% ipython --no-banner

In [1]: import numpy as np

In [2]: np.set_printoptions(precision=4, suppress=True, linewidth=200, floatmode="fixed")

In [3]: rd = lambda a: np.round(a, 4) + 0

In [4]: J = 2 * np.eye(2) + np.ones((2, 2))

In [5]: print(J)
[[3.0000 1.0000]
 [1.0000 3.0000]]

In [6]: print(np.poly(J))
[ 1.0000 -6.0000  8.0000]

In [7]: print(rd(np.linalg.det(2 * J)), rd(np.linalg.det(J)))
32.0 8.0

In [8]: print(rd(np.linalg.eigvals(J)))
[4.0000 2.0000]

In [9]: t = np.radians(60)

In [10]: r_ = np.eye(2)

In [11]: r_[0, 0] = r_[1, 1] = np.cos(t)

In [12]: r_[0, 1], r_[1, 0] = -np.sin(t), np.sin(t)

In [13]: print(rd(r_))
[[ 0.5000 -0.8660]
 [ 0.8660  0.5000]]

In [14]: out = J @ r_.T

In [15]: print(rd(np.abs(out - J).max(axis=0)))
[3.0981 2.0981]

In [16]: print(rd(np.linalg.svd(J, compute_uv=False)), rd(np.linalg.svd(out, compute_uv=False)))
[4.0000 2.0000] [4.0000 2.0000]

In [17]: G = J.T @ J

In [18]: print(rd(np.linalg.eigvalsh(G)[::-1]))
[16.0000  4.0000]

In [19]: evals, V = np.linalg.eigh(J)

In [20]: x = np.array([-4, -3])

In [21]: print(rd(V * np.sqrt(evals) @ V.T))
[[1.7071 0.2929]
 [0.2929 1.7071]]

In [22]: print(x @ J @ x)
99.0

In [23]: basis = np.array([[-9, -9, 9], [9, -2, -5]])

In [24]: mat = np.repeat(basis, 18 // 2, axis=0)

In [25]: rng = np.random.default_rng(56)

In [26]: mat = mat + 0.02 * rng.normal(size=mat.shape)

In [27]: print(rd(mat))
[[-9.0170 -8.9936  9.0358]
 [-8.9824 -8.9926  9.0298]
 [-8.9854 -8.9584  8.9733]
 [-8.9975 -8.9891  8.9865]
 [-8.9996 -9.0212  8.9730]
 [-8.9756 -9.0480  8.9689]
 [-9.0083 -9.0201  9.0194]
 [-8.9871 -8.9947  9.0309]
 [-8.9765 -8.9770  9.0076]
 [ 9.0007 -1.9825 -4.9804]
 [ 9.0074 -1.9965 -4.9893]
 [ 9.0181 -1.9802 -5.0161]
 [ 8.9944 -1.9850 -4.9974]
 [ 8.9996 -1.9809 -5.0017]
 [ 9.0127 -2.0231 -4.9655]
 [ 8.9881 -2.0070 -4.9513]
 [ 9.0288 -1.9902 -5.0079]
 [ 8.9908 -2.0318 -5.0143]]

In [28]: x = np.array([3, 2, 3])

In [29]: y = mat @ x

In [30]: print(rd(np.linalg.pinv(mat) @ mat))
[[1.0000 0.0000 0.0000]
 [0.0000 1.0000 0.0000]
 [0.0000 0.0000 1.0000]]

In [31]: print(rd(np.linalg.solve(mat.T @ mat, mat.T @ y)))
[3.0000 2.0000 3.0000]

In [32]: y = y + 0.1 * rng.normal(size=18)

In [33]: print(rd(y))
[-18.2021 -17.8034 -17.9377 -18.1177 -18.1143 -18.2792 -18.0496 -17.8174 -17.7606   8.1313   7.9786   7.9965   8.1963   7.8372   8.2164   7.8869   7.9826   7.9418]

In [34]: coef, *_ = np.linalg.lstsq(mat, y)

In [35]: print([round(float(np.linalg.norm(np.linalg.solve(mat.T @ mat + lam * np.eye(3), mat.T @ y))), 2) for lam in (0, 1, 10, 100)])
[4.92, 1.16, 1.15, 1.11]

In [36]: print(rd(coef))
[3.1207 2.0764 3.1922]

In [37]: P = mat @ np.linalg.solve(mat.T @ mat, mat.T)

In [38]: print(rd(P @ mat[:, 1]))
[-8.9936 -8.9926 -8.9584 -8.9891 -9.0212 -9.0480 -9.0201 -8.9947 -8.9770 -1.9825 -1.9965 -1.9802 -1.9850 -1.9809 -2.0231 -2.0070 -1.9902 -2.0318]
